% python3 -q
>>> import numpy as np
>>> np.set_printoptions(precision=4, suppress=True, linewidth=200)
>>> K = np.load("out8.npy")
>>> K
array([[0.4   , 0.    , 0.2   , 0.    , 0.2   , 0.2   , 0.    , 0.    ],
       [0.    , 0.3333, 0.    , 0.3333, 0.3333, 0.    , 0.    , 0.    ],
       [0.2   , 0.2   , 0.4   , 0.2   , 0.    , 0.    , 0.    , 0.    ],
       [0.    , 0.    , 0.    , 0.5   , 0.    , 0.    , 0.5   , 0.    ],
       [0.    , 0.    , 0.    , 0.    , 1.    , 0.    , 0.    , 0.    ],
       [0.2   , 0.2   , 0.    , 0.    , 0.    , 0.2   , 0.2   , 0.2   ],
       [0.    , 0.    , 0.    , 0.    , 0.    , 0.    , 1.    , 0.    ],
       [0.5   , 0.    , 0.    , 0.    , 0.    , 0.    , 0.    , 0.5   ]])
>>> # rows sum to 1
>>> round(float(np.linalg.norm(K)), 4)
2.0232
>>> np.diff(K, axis=0)
array([[-0.4   ,  0.3333, -0.2   ,  0.3333,  0.1333, -0.2   ,  0.    ,  0.    ],
       [ 0.2   , -0.1333,  0.4   , -0.1333, -0.3333,  0.    ,  0.    ,  0.    ],
       [-0.2   , -0.2   , -0.4   ,  0.3   ,  0.    ,  0.    ,  0.5   ,  0.    ],
       [ 0.    ,  0.    ,  0.    , -0.5   ,  1.    ,  0.    , -0.5   ,  0.    ],
       [ 0.2   ,  0.2   ,  0.    ,  0.    , -1.    ,  0.2   ,  0.2   ,  0.2   ],
       [-0.2   , -0.2   ,  0.    ,  0.    ,  0.    , -0.2   ,  0.8   , -0.2   ],
       [ 0.5   ,  0.    ,  0.    ,  0.    ,  0.    ,  0.    , -1.    ,  0.5   ]])
>>> np.count_nonzero(K)
np.int64(22)
>>> K.sum(axis=0)
array([1.3   , 0.7333, 0.6   , 1.0333, 1.5333, 0.4   , 1.7   , 0.7   ])
>>> K.shape
(8, 8)
>>> other = np.linalg.inv(K)
>>> np.round(K @ other, 4) + 0
array([[1., 0., 0., 0., 0., 0., 0., 0.],
       [0., 1., 0., 0., 0., 0., 0., 0.],
       [0., 0., 1., 0., 0., 0., 0., 0.],
       [0., 0., 0., 1., 0., 0., 0., 0.],
       [0., 0., 0., 0., 1., 0., 0., 0.],
       [0., 0., 0., 0., 0., 1., 0., 0.],
       [0., 0., 0., 0., 0., 0., 1., 0.],
       [0., 0., 0., 0., 0., 0., 0., 1.]])
>>> round(float(np.linalg.det(K) * np.linalg.det(other)), 4)
1.0
>>> other
array([[ 3.3333,  3.    , -1.6667, -1.3333, -1.6667, -3.3333,  1.3333,  1.3333],
       [ 0.    ,  3.    ,  0.    , -2.    , -1.    ,  0.    ,  1.    ,  0.    ],
       [-1.6667, -3.    ,  3.3333,  0.6667,  1.3333,  1.6667, -0.6667, -0.6667],
       [ 0.    ,  0.    ,  0.    ,  2.    ,  0.    ,  0.    , -1.    ,  0.    ],
       [ 0.    ,  0.    ,  0.    ,  0.    ,  1.    ,  0.    ,  0.    ,  0.    ],
       [ 0.    , -3.    ,  0.    ,  2.    ,  1.    ,  5.    , -2.    , -2.    ],
       [ 0.    ,  0.    ,  0.    ,  0.    ,  0.    ,  0.    ,  1.    ,  0.    ],
       [-3.3333, -3.    ,  1.6667,  1.3333,  1.6667,  3.3333, -1.3333,  0.6667]])
>>> data = np.load("sample3.npy")
>>> data
array([[ -3,  -3,  -3,  -3,  -3,  -3,  -3,  -3,  -3,  -3,  -3,  -3],
       [ -3,  -6,  -6,  -6,  -6,  -6,  -6,  -6,  -6,  -6,  -6,  -6],
       [ -3,  -6,  -9,  -9,  -9,  -9,  -9,  -9,  -9,  -9,  -9,  -9],
       [ -3,  -6,  -9, -12, -12, -12, -12, -12, -12, -12, -12, -12],
       [ -3,  -6,  -9, -12, -15, -15, -15, -15, -15, -15, -15, -15],
       [ -3,  -6,  -9, -12, -15, -18, -18, -18, -18, -18, -18, -18],
       [ -3,  -6,  -9, -12, -15, -18, -21, -21, -21, -21, -21, -21],
       [ -3,  -6,  -9, -12, -15, -18, -21, -24, -24, -24, -24, -24],
       [ -3,  -6,  -9, -12, -15, -18, -21, -24, -27, -27, -27, -27],
       [ -3,  -6,  -9, -12, -15, -18, -21, -24, -27, -30, -30, -30],
       [ -3,  -6,  -9, -12, -15, -18, -21, -24, -27, -30, -33, -33],
       [ -3,  -6,  -9, -12, -15, -18, -21, -24, -27, -30, -33, -36]])
>>> # symmetric
>>> u = np.array([2, 0])
>>> np.polyval(u, data[8])
array([ -6, -12, -18, -24, -30, -36, -42, -48, -54, -54, -54, -54])
>>> rng = np.random.default_rng(47)
>>> idx = rng.permutation(12)
>>> idx
array([ 0,  8,  5,  7, 10,  1,  2, 11,  3,  4,  9,  6])
>>> other = data[idx][:, idx]
>>> np.diag(other)
array([ -3, -27, -18, -24, -33,  -6,  -9, -36, -12, -15, -30, -21])
>>> round(float(np.linalg.det(other)), 4), np.round(np.linalg.det(data[idx]), 4)
(531441.0, np.float64(-531441.0))
>>> np.allclose(other, data)
False
>>> np.trace(other)
np.int64(-234)
>>> cov = data.T @ data
>>> np.linalg.eigvalsh(cov)[::-1]
array([36186.4701,   456.2653,    61.6869,    17.1153,     6.8238,     3.4073,     1.992 ,     1.3131,     0.9539,     0.7527,     0.6391,     0.5806])
>>> np.linalg.matrix_rank(cov)
np.int64(12)
>>> (data @ data.T).shape
(12, 12)
>>> cov
array([[ 108,  207,  297,  378,  450,  513,  567,  612,  648,  675,  693,  702],
       [ 207,  405,  585,  747,  891, 1017, 1125, 1215, 1287, 1341, 1377, 1395],
       [ 297,  585,  855, 1098, 1314, 1503, 1665, 1800, 1908, 1989, 2043, 2070],
       [ 378,  747, 1098, 1422, 1710, 1962, 2178, 2358, 2502, 2610, 2682, 2718],
       [ 450,  891, 1314, 1710, 2070, 2385, 2655, 2880, 3060, 3195, 3285, 3330],
       [ 513, 1017, 1503, 1962, 2385, 2763, 3087, 3357, 3573, 3735, 3843, 3897],
       [ 567, 1125, 1665, 2178, 2655, 3087, 3465, 3780, 4032, 4221, 4347, 4410],
       [ 612, 1215, 1800, 2358, 2880, 3357, 3780, 4140, 4428, 4644, 4788, 4860],
       [ 648, 1287, 1908, 2502, 3060, 3573, 4032, 4428, 4752, 4995, 5157, 5238],
       [ 675, 1341, 1989, 2610, 3195, 3735, 4221, 4644, 4995, 5265, 5445, 5535],
       [ 693, 1377, 2043, 2682, 3285, 3843, 4347, 4788, 5157, 5445, 5643, 5742],
       [ 702, 1395, 2070, 2718, 3330, 3897, 4410, 4860, 5238, 5535, 5742, 5850]])
>>> x = np.array([1, 7, 8, 2, 9, 9, 7, 5, 9, 5, 8, 6])
>>> target = data @ x
>>> target
array([ -228,  -453,  -657,  -837, -1011, -1158, -1278, -1377, -1461, -1518, -1560, -1578])
>>> np.linalg.solve(data.T, data[9])
array([-0., -0., -0., -0., -0., -0., -0., -0., -0.,  1., -0., -0.])
>>> np.linalg.solve(data, target)
array([1., 7., 8., 2., 9., 9., 7., 5., 9., 5., 8., 6.])
>>> np.linalg.solve(data, 4 * target)
array([ 4., 28., 32.,  8., 36., 36., 28., 20., 36., 20., 32., 24.])
